$ python3 -q
>>> import numpy as np
>>> np.set_printoptions(precision=2, suppress=True, linewidth=160)
>>> basis = np.array([[2, -2, 2, -1, 3, 2, 1],
...     [0, -1, 3, 0, -3, 2, 2],
...     [-3, -2, -2, -3, 2, 3, 0],
...     [-1, -2, -1, 1, 2, -2, 2],
...     [1, 3, -3, 1, -3, -3, 3],
...     [1, 1, 1, 1, -2, 3, 3],
...     [-3, -2, 0, 3, -2, 1, -3]])
>>> rng = np.random.default_rng(4338)
>>> A = (rng.random((38, 7)) < 0.25) @ basis
>>> A
array([[-2, -6, -1, -3,  7,  3,  3],
       [-3, -3, -2, -1,  2,  4,  5],
       [-1, -2, -1,  1,  2, -2,  2],
       [-3, -2,  0,  3, -2,  1, -3],
       [ 0,  0,  0,  0,  0,  0,  0],
       [-6, -4, -2,  0,  0,  4, -3],
       [ 1, -4,  1,  0,  5,  0,  3],
       [-1,  2, -2,  5, -7,  1,  3],
       [ 0,  0,  0,  0,  0,  0,  0],
       [ 0,  0,  0,  0,  0,  0,  0],
       [ 0,  0,  0,  0,  0,  0,  0],
       [ 0, -1,  3,  0, -3,  2,  2],
       [ 2, -2,  1,  1, -1, -1,  8],
       [-5, -3, -1,  1, -2,  7,  0],
       [-4,  0, -4,  2, -5,  4,  3],
       [-1, -2, -1,  1,  2, -2,  2],
       [ 2, -2,  2, -1,  3,  2,  1],
       [ 0, -1,  3,  0, -3,  2,  2],
       [-4, -4, -3, -2,  4,  1,  2],
       [-4, -5,  0, -2,  1,  3,  4],
       [ 0,  0,  0,  0,  0,  0,  0],
       [ 0,  0,  0,  0,  0,  0,  0],
       [ 2, -2,  2, -1,  3,  2,  1],
       [ 0, -1,  3,  0, -3,  2,  2],
       [ 2, -2,  2, -1,  3,  2,  1],
       [-3, -2, -2, -3,  2,  3,  0],
       [-4, -4, -1,  4,  0, -1, -1],
       [ 1,  1,  1,  1, -2,  3,  3],
       [-1,  2, -4, -1, -3,  3,  6],
       [-3, -2,  0,  3, -2,  1, -3],
       [ 2,  4, -2,  2, -5,  0,  6],
       [ 2,  4, -2,  2, -5,  0,  6],
       [ 0,  0,  0,  0,  0,  0,  0],
       [ 0,  0,  0,  0,  0,  0,  0],
       [-1, -3,  2,  1, -1,  0,  4],
       [-3, -2, -2, -3,  2,  3,  0],
       [ 0,  0,  0,  0,  0,  0,  0],
       [-1, -2, -1,  1,  2, -2,  2]])
>>> # row 8 repeats row 4
>>> W1 = np.array([[3, 2, 1, 2, 3, 1],
...     [3, 3, 2, 1, 1, 3],
...     [2, 1, 2, 2, 2, 2],
...     [1, 1, 2, 3, 2, 0],
...     [3, 3, 2, 2, 3, 2],
...     [3, 2, 1, 0, 3, 0],
...     [1, 2, 0, 1, 0, 2]])
>>> c = np.array([-5, 5, 0, -2, 0, 2])
>>> hid = np.maximum(A @ W1 + c, 0)
>>> (hid > 0).mean(axis=0)
array([0.18, 0.71, 0.13, 0.32, 0.26, 0.66])
>>> basis = np.array([[-4, -1], [4, 0], [2, -4], [-5, 0], [4, 2], [-5, -2]])
>>> W1 @ basis
array([[ -5,  -3],
       [-12, -15],
       [-12, -10],
       [ -3,  -5],
       [ -4,  -9],
       [ 10,  -1],
       [-11,  -5]])
>>> Ac = A - A.mean(axis=0)
>>> left, sigma, Vh = np.linalg.svd(Ac, full_matrices=False)
>>> np.round(Ac.mean(axis=0), 2) + 0
array([0., 0., 0., 0., 0., 0., 0.])
>>> np.searchsorted(np.cumsum(sigma ** 2) / (sigma ** 2).sum(), 0.9) + 1
np.int64(4)
>>> np.linalg.matrix_rank(Ac)
np.int64(7)
>>> np.abs(Vh[-1])
array([0.53, 0.58, 0.42, 0.2 , 0.37, 0.04, 0.17])
>>> np.abs(left[:, 0]).argmax()
np.int64(30)
>>> data = np.loadtxt("w.csv", delimiter=",")
>>> data
array([[-178.,    0.,    2.,    1.,    2.,    1.],
       [   2.,  102.,    2.,    0.,    1.,    2.],
       [   1.,    0., -178.,    0.,    2.,    0.],
       [   1.,    1.,    0.,    0.,    1.,    1.],
       [   2.,    0.,    1.,    0., -180.,    1.],
       [   0.,    2.,    0.,    0.,    0.,  162.]])
>>> W1 = np.array([[2, -2, 1, 0, -2],
...     [2, 2, -2, 0, 2],
...     [1, 0, 1, 1, -2],
...     [2, 2, 0, 0, 1],
...     [-2, 1, 1, 1, 2],
...     [1, 2, 2, -1, -1]])
>>> c = np.array([-2, -2, 1, -4, -4])
>>> hid = np.maximum(data @ W1 + c, 0)
>>> (hid > 0).astype(int)
array([[0, 1, 0, 0, 1],
       [1, 1, 0, 0, 1],
       [0, 0, 0, 0, 1],
       [1, 1, 1, 0, 0],
       [1, 0, 0, 0, 0],
       [1, 1, 1, 0, 0]])
>>> np.linalg.matrix_rank(hid)
np.int64(4)
>>> (hid > 0).mean(axis=0)
array([0.67, 0.67, 0.33, 0.  , 0.5 ])
>>> hid
array([[  0., 360.,   0.,   0., 352.],
       [208., 203.,   0.,   0., 192.],
       [  0.,   0.,   0.,   0., 354.],
       [  1.,   1.,   3.,   0.,   0.],
       [364.,   0.,   0.,   0.,   0.],
       [164., 326., 321.,   0.,   0.]])
>>> basis = np.array([[-1, -2], [-2, -1], [-1, 1], [1, -2], [-2, 2]])
>>> (hid @ basis).round(6).argmax(axis=1)
array([1, 1, 1, 1, 0, 1])
>>> W1 @ basis
array([[ 5, -5],
       [-8, -4],
       [ 3, -7],
       [-8, -4],
       [-4,  6],
       [-6, -2]])
